$ ipython --no-banner

In [1]: import numpy as np

In [2]: np.set_printoptions(precision=2, suppress=True, linewidth=100, floatmode="fixed")

In [3]: def rnd(a):
   ...:     return np.round(a, 2) + 0
   ...: 

In [4]: data = np.load("block4.npy")

In [5]: print(data)
[[-2 -2  0  2  2  2  2  0  0]
 [ 1  1  1  2 -2  1  2  2  1]
 [ 0 -2  2  0 -1  0  1  1  1]
 [ 2  2  4 10 -6  6 10  8  4]]

In [6]: print(np.linalg.lstsq(data[:-1].T, data[-1])[2])
3

In [7]: print(rnd(np.trace(np.linalg.pinv(data) @ data)))
3.0

In [8]: print(rnd(data @ np.linalg.pinv(data) @ data))
[[-2.00 -2.00  0.00  2.00  2.00  2.00  2.00  0.00  0.00]
 [ 1.00  1.00  1.00  2.00 -2.00  1.00  2.00  2.00  1.00]
 [ 0.00 -2.00  2.00  0.00 -1.00  0.00  1.00  1.00  1.00]
 [ 2.00  2.00  4.00 10.00 -6.00  6.00 10.00  8.00  4.00]]

In [9]: try:
   ...:     np.linalg.inv(data)
   ...: except np.linalg.LinAlgError as e:
   ...:     print(repr(e))
   ...: 
LinAlgError('Last 2 dimensions of the array must be square')

In [10]: print(np.abs(np.diag(np.linalg.qr(data)[1])) > 1e-9)
[ True  True  True False]

In [11]: T = np.stack([data, -1 * data, data[::-1]])

In [12]: print(rnd(np.linalg.norm(T, axis=(1, 2))))
[20.81 20.81 20.81]

In [13]: print(T.sum(axis=0))
[[ 2  2  4 10 -6  6 10  8  4]
 [ 0 -2  2  0 -1  0  1  1  1]
 [ 1  1  1  2 -2  1  2  2  1]
 [-2 -2  0  2  2  2  2  0  0]]

In [14]: print(T.shape)
(3, 4, 9)

In [15]: print(np.linalg.matrix_rank(T))
[3 3 3]

In [16]: print((T @ data.T).shape)
(3, 4, 4)

In [17]: print(np.linalg.matrix_rank(T.reshape(3, -1)))
2

In [18]: print(np.einsum("bij,cij->bc", T, T))
[[ 433 -433   78]
 [-433  433  -78]
 [  78  -78  433]]

In [19]: M = np.load("dump.npy")

In [20]: print(M)
[[ 3  3 -2 -2 -2]
 [ 0  2 -3 -2 -1]
 [ 3  0  3 -2 -2]
 [-2 -1 -2  1 -2]
 [-2 -1 -2  1 -2]
 [ 1  2 -1 -3  2]]

In [21]: # rows 3 and 4 are equal

In [22]: hat = M @ np.linalg.solve(M.T @ M, M.T)

In [23]: print(rnd(hat))
[[1.00 0.00 0.00 0.00 0.00 0.00]
 [0.00 1.00 0.00 0.00 0.00 0.00]
 [0.00 0.00 1.00 0.00 0.00 0.00]
 [0.00 0.00 0.00 0.50 0.50 0.00]
 [0.00 0.00 0.00 0.50 0.50 0.00]
 [0.00 0.00 0.00 0.00 0.00 1.00]]

In [24]: print(rnd(np.linalg.eigvalsh(hat)))
[0.00 1.00 1.00 1.00 1.00 1.00]
